In [1]: import numpy as np

In [2]: np.set_printoptions(suppress=True, linewidth=140)

In [3]: data = np.array([[1.0, 0.0, -2.0, 1.0],
   ...:     [-2.0, 2.0, -4.0, 2.0],
   ...:     [-4.0, 2.0, -3.0, 2.0],
   ...:     [-4.0, 2.0, -6.0, 4.0]])

In [4]: data
Out[4]: 
array([[ 1.,  0., -2.,  1.],
       [-2.,  2., -4.,  2.],
       [-4.,  2., -3.,  2.],
       [-4.,  2., -6.,  4.]])

In [5]: # rank 3

In [6]: rng = np.random.default_rng(817275)

In [7]: labels = rng.permutation(4)

In [8]: labels
Out[8]: array([0, 3, 2, 1])

In [9]: out = data[labels][:, labels]

In [10]: out
Out[10]: 
array([[ 1.,  1., -2.,  0.],
       [-4.,  4., -6.,  2.],
       [-4.,  2., -3.,  2.],
       [-2.,  2., -4.,  2.]])

In [11]: np.round(np.sort(np.abs(np.linalg.eigvals(out))), 3) + 0
Out[11]: array([0., 1., 1., 2.])

In [12]: th = np.radians(45)

In [13]: R = np.eye(4)

In [14]: R[3, 3] = R[1, 1] = np.cos(th)

In [15]: R[3, 1], R[1, 3] = -np.sin(th), np.sin(th)

In [16]: R.round(3)
Out[16]: 
array([[ 1.   ,  0.   ,  0.   ,  0.   ],
       [ 0.   ,  0.707,  0.   ,  0.707],
       [ 0.   ,  0.   ,  1.   ,  0.   ],
       [ 0.   , -0.707,  0.   ,  0.707]])

In [17]: out = data @ R.T

In [18]: round(float(np.linalg.det(R)), 3), round(np.trace(R), 3)
Out[18]: (1.0, np.float64(3.414))

In [19]: out.round(3) + 0
Out[19]: 
array([[ 1.   ,  0.707, -2.   ,  0.707],
       [-2.   ,  2.828, -4.   ,  0.   ],
       [-4.   ,  2.828, -3.   ,  0.   ],
       [-4.   ,  4.243, -6.   ,  1.414]])

In [20]: np.allclose(data @ data.T, out @ out.T)
Out[20]: True

In [21]: u, v = R[3], R[1]

In [22]: u @ u
Out[22]: np.float64(1.0)

In [23]: p = (u @ v) / (u @ u) * u

In [24]: (v - p) @ u
Out[24]: np.float64(0.0)

In [25]: np.linalg.matrix_rank(np.outer(u, v))
Out[25]: np.int64(1)

In [26]: round(float(np.linalg.norm(u + v) ** 2 + np.linalg.norm(u - v) ** 2), 3)
Out[26]: 4.0

In [27]: round(float(np.linalg.norm(data, 1)), 3), round(np.linalg.norm(data, np.inf), 3)
Out[27]: (15.0, np.float64(16.0))

In [28]: np.linalg.norm(data, axis=1).argmax()
Out[28]: np.int64(3)

In [29]: data[0] @ data[3]
Out[29]: np.float64(12.0)

In [30]: round(np.linalg.norm(data, 2), 3)
Out[30]: np.float64(11.445)

In [31]: round(np.linalg.norm(data) ** 2 / np.linalg.norm(data, 2) ** 2, 3)
Out[31]: np.float64(1.061)

In [32]: np.round(np.linalg.norm(data, axis=0), 3)
Out[32]: array([6.083, 3.464, 8.062, 5.   ])

In [33]: round(np.linalg.norm(data[0], 1), 3), round(float(np.linalg.norm(data[0], np.inf)), 3)
Out[33]: (np.float64(4.0), 2.0)
